$ ipython --no-banner

In [1]: import numpy as np

In [2]: from numpy import linalg as LA

In [3]: np.set_printoptions(suppress=True, linewidth=200)

In [4]: J = np.load("sample11.npy")

In [5]: J
Out[5]: 
array([[ 5,  0,  0],
       [ 0,  2, -5],
       [ 0, -3,  2]])

In [6]: q, evecs = LA.qr(J[:, :1])[0], LA.qr(J[:, 1:])[0]

In [7]: sv = LA.svd(q.T @ evecs, compute_uv=False)

In [8]: np.round(np.degrees(np.arccos(sv.clip(0, 1))), 2)
Out[8]: array([90.])

In [9]: print(sv.round(2) + 0)
[0.]

In [10]: (sv > 0.9).sum()
Out[10]: np.int64(0)

In [11]: rng = np.random.default_rng(8531)

In [12]: idx = rng.permutation(3)

In [13]: print(idx)
[2 0 1]

In [14]: other = J[idx][:, idx]

In [15]: other
Out[15]: 
array([[ 2,  0, -3],
       [ 0,  5,  0],
       [-5,  0,  2]])

In [16]: round(float(LA.det(other)), 2), round(LA.det(J[idx]), 2)
Out[16]: (-55.0, np.float64(-55.0))

In [17]: other = J[0, 0] * J[1:] - np.outer(J[1:, 0], J[0])

In [18]: other
Out[18]: 
array([[  0,  10, -25],
       [  0, -15,  10]])

In [19]: J[:, 0] / J[0, 0]
Out[19]: array([1., 0., 0.])

In [20]: LA.matrix_rank(other), LA.matrix_rank(J)
Out[20]: (np.int64(2), np.int64(3))

In [21]: u = np.array([-1, 3, -1, -1])

In [22]: F = np.outer(rng.normal(size=25), u) + 0.1 * rng.normal(size=(25, 4))

In [23]: F.round(2)
Out[23]: 
array([[ 0.5 , -1.74,  0.62,  0.58],
       [-0.34,  0.82, -0.39, -0.45],
       [ 1.11, -3.39,  1.1 ,  0.97],
       [ 0.41, -0.95,  0.37,  0.41],
       [ 0.66, -1.97,  0.76,  0.71],
       [-1.36,  4.32, -1.42, -1.3 ],
       [-1.06,  3.06, -1.02, -1.1 ],
       [ 1.57, -4.18,  1.48,  1.36],
       [ 0.4 , -1.25,  0.48,  0.48],
       [ 0.82, -2.42,  0.79,  0.88],
       [ 2.22, -6.63,  2.16,  2.2 ],
       [-1.26,  3.22, -0.97, -0.9 ],
       [-0.01, -0.28, -0.04,  0.07],
       [-0.33,  1.22, -0.43, -0.2 ],
       [ 0.3 , -0.93,  0.22,  0.06],
       [-2.03,  5.5 , -1.74, -1.9 ],
       [ 0.21, -0.39, -0.01,  0.15],
       [-0.98,  2.98, -1.06, -0.97],
       [ 0.23, -0.29,  0.29,  0.26],
       [-1.8 ,  4.99, -1.78, -1.76],
       [-0.25,  1.24, -0.61, -0.55],
       [-1.54,  4.46, -1.55, -1.61],
       [ 0.5 , -1.22,  0.49,  0.62],
       [-2.73,  8.35, -2.9 , -2.82],
       [ 0.12,  0.24, -0.11, -0.18]])

In [24]: idx = F[:, 0] > np.median(F[:, 0])

In [25]: u = F[idx].mean(axis=0) - F[~idx].mean(axis=0)

In [26]: ((F - F.mean(axis=0)) @ u > 0).astype(int)
Out[26]: array([1, 0, 1, 1, 1, 0, 0, 1, 1, 1, 1, 0, 1, 0, 1, 0, 1, 0, 1, 0, 0, 0, 1, 0, 1])

In [27]: np.argsort(-np.abs(u).round(6), kind="stable")
Out[27]: array([1, 2, 0, 3])

In [28]: u.round(2)
Out[28]: array([ 1.79, -5.2 ,  1.81,  1.78])
